>>> import numpy as np
>>> import numpy.linalg as la
>>> np.set_printoptions(precision=1, suppress=True, linewidth=100, sign=" ")
>>> A = np.array([[2, 0, 0, 0, 0, 0],
...     [2, 2, 0, 0, 0, 0],
...     [0, 0, 0, 0, 0, 0],
...     [0, 0, 2, 0, 0, 0],
...     [0, 0, 2, 2, 0, 0],
...     [0, 0, 0, 0, 0, 0],
...     [0, 0, 0, 0, 2, 0],
...     [0, 0, 0, 0, 2, 2],
...     [0, 0, 0, 0, 0, 0]])
>>> proj = A @ la.solve(A.T @ A, A.T)
>>> np.trace(proj)
np.float64(6.0)
>>> M2 = A[0, 0] * A[1:] - np.outer(A[1:, 0], A[0])
>>> M2
array([[ 0,  4,  0,  0,  0,  0],
       [ 0,  0,  0,  0,  0,  0],
       [ 0,  0,  4,  0,  0,  0],
       [ 0,  0,  4,  4,  0,  0],
       [ 0,  0,  0,  0,  0,  0],
       [ 0,  0,  0,  0,  4,  0],
       [ 0,  0,  0,  0,  4,  4],
       [ 0,  0,  0,  0,  0,  0]])
>>> la.matrix_rank(M2), la.matrix_rank(A)
(np.int64(5), np.int64(6))
>>> np.flatnonzero(~M2.round(6).any(axis=1))
array([ 1,  4,  7])
>>> K = np.load("arr.npy")
>>> K
array([[ -8.,   8.,   2.,  -4.],
       [-12.,  14.,   1.,  -5.],
       [-12.,  12.,   4.,  -6.],
       [-12.,  12.,   3.,  -5.]])
>>> ev, evecs = la.eig(K)
>>> np.sort(la.eigvals(K.T))
array([-2.,  1.,  2.,  4.])
>>> np.round(K @ evecs[:, 0] - ev[0] * evecs[:, 0], 1) + 0
array([ 0.,  0.,  0.,  0.])
>>> round(float(np.prod(ev)), 1)
-16.0
>>> np.sort(la.eigvals(K @ K))
array([  1.,   4.,   4.,  16.])
>>> ev
array([-2.,  4.,  2.,  1.])
